>>> import numpy as np
>>> from numpy import linalg as LA
>>> np.set_printoptions(suppress=True, linewidth=140)
>>> J = np.load("test10.npy")
>>> print(J)
[[ 1 -1  1]
 [ 1  0  0]
 [ 1  1  1]]
>>> rng = np.random.default_rng(70)
>>> idx = rng.permutation(3)
>>> print(idx)
[1 2 0]
>>> M2 = J[idx][:, idx]
>>> print(np.diag(M2))
[0 1 1]
>>> print(np.allclose(M2, J))
False
>>> print(np.trace(M2))
2
>>> hat = np.triu(np.array([[1, 1, 0], [0, 0, 1], [0, 0, 0]]), 1) + np.eye(3)
>>> M2 = hat @ J @ LA.inv(hat)
>>> print(np.trace(M2), np.trace(J))
2.0 2
>>> print(np.round(LA.det(M2), 2))
2.0
>>> print(hat @ J - J @ hat)
[[ 1. -1.  1.]
 [ 1.  0.  1.]
 [ 0. -1. -1.]]
>>> print(np.round(np.poly(J), 2))
[ 1. -2.  1. -2.]
>>> print(np.round(LA.eigvals(J), 2))
[2.+0.j 0.+1.j 0.-1.j]
>>> print(round(LA.det(J.T), 2))
2.0
>>> print(np.einsum("ii->", J))
2
>>> print(np.round(LA.det(2 * J), 2), round(LA.det(J), 2))
16.0 2.0
>>> print(np.kron(np.eye(2, dtype=int), J))
[[ 1 -1  1  0  0  0]
 [ 1  0  0  0  0  0]
 [ 1  1  1  0  0  0]
 [ 0  0  0  1 -1  1]
 [ 0  0  0  1  0  0]
 [ 0  0  0  1  1  1]]
>>> print(round(float(LA.norm(J, 2)), 2))
2.14
>>> print(np.round(LA.norm(J, axis=1), 2))
[1.73 1.   1.73]
>>> print(np.round(LA.norm(J, axis=0), 2))
[1.73 1.41 1.41]
>>> M2 = LA.inv(J)
>>> print(J @ M2)
[[1. 0. 0.]
 [0. 1. 0.]
 [0. 0. 1.]]
>>> print(round(float(LA.det(J) * LA.det(M2)), 2))
1.0
>>> print(np.allclose(M2, J.T))
False
>>> print(round(float(LA.slogdet(J)[0]), 2))
1.0
>>> print(np.round(LA.inv(M2), 2))
[[ 1. -1.  1.]
 [ 1.  0.  0.]
 [ 1.  1.  1.]]
>>> print((np.abs(M2) > 1e-9).astype(int))
[[0 1 0]
 [1 0 1]
 [1 1 1]]
>>> print(np.round(LA.det(J) * M2, 2))
[[ 0.  2.  0.]
 [-1.  0.  1.]
 [ 1. -2.  1.]]
>>> print(np.round(LA.cond(J), 2))
3.23
>>> feats = np.loadtxt("sample8.csv", delimiter=",")
>>> print(feats.round(2))
[[ 0.    0.46 -1.95]
 [-1.96 -0.38 -0.09]
 [ 0.39 -1.91 -0.45]]
>>> print(np.round(LA.norm(feats, "nuc"), 2))
6.0
>>> print(np.round(LA.norm(feats[1] - feats[2]), 2))
2.83
>>> print(np.round(LA.norm(feats, axis=1), 2))
[2. 2. 2.]
>>> print(LA.norm(feats, axis=1).argmax())
0
>>> print(np.round(LA.norm(feats, axis=0), 2))
[2. 2. 2.]
>>> print(round(LA.norm(feats, 1), 2), round(float(LA.norm(feats, np.inf)), 2))
2.75 2.75
